$ python3 -q
>>> import numpy as np
>>> import numpy.linalg as la
>>> np.set_printoptions(precision=3, suppress=True, linewidth=160)
>>> def rd(a):
...     return np.round(a, 3) + 0
... 
>>> X = np.loadtxt("sample18.csv", delimiter=",")
>>> X
array([[-0.327, -0.192, -1.371,  2.121,  0.477],
       [-1.739, -0.158, -0.06 ,  1.61 , -1.634],
       [ 0.802,  0.902,  3.908, -3.375, -2.669],
       [-0.772, -0.811,  1.689, -1.262, -4.434],
       [-3.902, -1.62 ,  5.244, -1.264, -3.334],
       [ 1.14 , -0.282,  0.005,  0.763,  1.556],
       [-0.614, -2.581, -0.717,  1.931,  1.099],
       [-1.436,  1.653, -0.896,  0.277, -0.618],
       [-1.003,  0.551, -1.396, -0.205, -4.134],
       [-0.499, -1.251,  2.661, -0.891, -1.93 ],
       [-1.074,  0.701, -0.989,  1.189, -0.666],
       [-0.527,  0.969, -2.371,  2.124, -2.781],
       [ 0.998,  3.081, -2.377, -0.579,  0.229],
       [-0.761, -1.711,  1.99 ,  0.017,  3.06 ],
       [-0.174, -0.915, -0.94 ,  0.004,  3.815],
       [-0.077,  0.942, -2.367,  0.927,  1.482],
       [ 0.202,  2.247, -4.621,  2.74 ,  2.464],
       [ 0.299,  1.355,  0.874, -1.509,  0.92 ],
       [ 0.704,  1.801, -4.768,  3.342, -0.225],
       [ 1.287,  0.22 , -2.124,  0.803, -0.89 ]])
>>> Y = np.c_[X[:, :4] @ np.array([[-3, -3, -8, 5], [-8, 9, 0, -4], [4, 6, 9, -1], [4, -9, -3, 0]]), np.array([1, 2, -2, 1, -1, -1, 2, 1, -1, 0, 0, 1, -1, 1, -1, 1, 1, 0, 1, 2])]
>>> rd(Y)
array([[  5.517, -28.062, -16.086,   0.504,   1.   ],
       [ 12.681, -11.055,   8.542,  -8.003,   2.   ],
       [ -7.49 ,  59.535,  38.881,  -3.506,  -2.   ],
       [ 10.512,  16.509,  25.163,  -2.305,   1.   ],
       [ 40.586,  39.966,  82.204, -18.274,  -1.   ],
       [  1.908, -12.795, -11.364,   6.823,  -1.   ],
       [ 27.346, -43.068,  -7.334,   7.971,   2.   ],
       [-11.392,  11.316,   2.593, -12.896,   1.   ],
       [ -7.803,   1.437,  -3.925,  -5.823,  -1.   ],
       [ 18.585,  14.223,  30.614,  -0.152,   0.   ],
       [ -1.586,  -7.104,  -3.876,  -7.185,   0.   ],
       [ -7.159, -23.04 , -23.495,  -4.14 ,   1.   ],
       [-39.466,  15.684, -27.64 ,  -4.957,  -1.   ],
       [ 23.999,  -1.329,  23.947,   1.049,   1.   ],
       [  4.098, -13.389,  -7.08 ,   3.73 ,  -1.   ],
       [-13.065, -13.836, -23.468,  -1.786,   1.   ],
       [-26.106, -32.769, -51.425,  -3.357,   1.   ],
       [-14.277,  30.123,  10.001,  -4.799,   0.   ],
       [-22.224, -44.589, -58.57 ,   1.084,   1.   ],
       [-10.905, -21.852, -31.821,   7.679,   2.   ]])
>>> rd(la.norm(la.qr(X)[0].T @ Y, axis=0) ** 2 / ((Y ** 2).sum(axis=0) + 1e-12))
array([1.  , 1.  , 1.  , 1.  , 0.51])
>>> rd(la.norm(Y - X @ la.lstsq(X, Y)[0], axis=0))
array([0.   , 0.   , 0.   , 0.   , 3.771])
>>> rd(la.lstsq(X, Y[:, 0])[0])
array([-3., -8.,  4.,  4.,  0.])
>>> la.matrix_rank(Y)
np.int64(5)
>>> A = np.loadtxt("dump.csv", delimiter=",")
>>> A
array([[1.577, 1.366],
       [1.6  , 1.4  ],
       [1.8  , 0.9  ]])
>>> vec = np.array([1, 1])
>>> target = A @ vec
>>> target
array([2.943, 3.   , 2.7  ])
>>> rd(la.pinv(A) @ A)
array([[1., 0.],
       [0., 1.]])
>>> try:
...     la.solve(A, target)
... except la.LinAlgError as e:
...     print(e)
... 
Last 2 dimensions of the array must be square
>>> rng = np.random.default_rng(37821)
>>> target = target + 0.3 * rng.normal(size=3)
>>> rd(target)
array([3.313, 3.177, 3.106])
>>> coef, *_ = la.lstsq(A, target)
>>> coef.round()
array([1., 1.])
>>> [round(float(la.norm(la.solve(A.T @ A + lam * np.eye(2), A.T @ target))), 2) for lam in (0, 1, 10, 100)]
[1.55, 1.44, 0.87, 0.18]
